% python3 -q
>>> import numpy as np
>>> from numpy import linalg as LA
>>> np.set_printoptions(precision=3, suppress=True, linewidth=160)
>>> def tidy(a):
...     return np.round(a, 3) + 0
... 
>>> W0 = np.tril(np.array([[4, 2, -2], [-4, 4, -3], [1, -5, -1]]), -1) + np.eye(3, dtype=int)
>>> print(W0)
[[ 1  0  0]
 [-4  1  0]
 [ 1 -5  1]]
>>> print([int(LA.matrix_rank(LA.matrix_power(W0, p))) for p in range(1, 4)])
[3, 3, 3]
>>> print(W0 @ W0)
[[  1   0   0]
 [ -8   1   0]
 [ 22 -10   1]]
>>> print(tidy(np.sort(LA.eigvals(W0))))
[1. 1. 1.]
>>> print(np.prod(np.diag(W0)), tidy(LA.det(W0)))
1 1.0
>>> rng = np.random.default_rng(50)
>>> lab = rng.permutation(3)
>>> print(lab)
[0 2 1]
>>> M2 = W0[lab][:, lab]
>>> print(tidy(np.sort(np.abs(LA.eigvals(M2)))))
[1. 1. 1.]
>>> print(np.trace(M2))
3
>>> print(np.allclose(M2, W0))
False
>>> vec = np.array([8, -6, 7])
>>> h = np.maximum(W0 @ vec, 0)
>>> print(np.maximum(W0 @ vec, 0) - np.maximum(-W0 @ vec, 0))
[  8 -38  45]
>>> print(W0.T @ h)
[  53 -225   45]
>>> print(np.flatnonzero(h > 1e-9))
[0 2]
>>> print(h)
[ 8  0 45]
>>> print(W0 * (h > 1e-9)[:, None])
[[ 1  0  0]
 [ 0  0  0]
 [ 1 -5  1]]
>>> print(tidy(np.tanh(W0 @ vec)))
[ 1. -1.  1.]
>>> print(np.maximum(W0 @ (3 * vec), 0))
[ 24   0 135]
>>> M2 = np.array([[6, 1], [6, 4]])
>>> cent = np.array([[-1]])
>>> M = np.block([[M2, np.zeros((2, 1))], [np.zeros((1, 2)), cent]])
>>> print(M)
[[ 6.  1.  0.]
 [ 6.  4.  0.]
 [ 0.  0. -1.]]
>>> M2 = np.array([[-2, -2, 1], [3, 3, -2]])
>>> cent = np.kron(M2, M)
>>> print(cent)
[[-12.  -2.  -0. -12.  -2.  -0.   6.   1.   0.]
 [-12.  -8.  -0. -12.  -8.  -0.   6.   4.   0.]
 [ -0.  -0.   2.  -0.  -0.   2.   0.   0.  -1.]
 [ 18.   3.   0.  18.   3.   0. -12.  -2.  -0.]
 [ 18.  12.   0.  18.  12.   0. -12.  -8.  -0.]
 [  0.   0.  -3.   0.   0.  -3.  -0.  -0.   2.]]
>>> print(tidy(LA.norm(cent, 2)), tidy(LA.norm(M2, 2) * LA.norm(M, 2)))
51.338 51.338
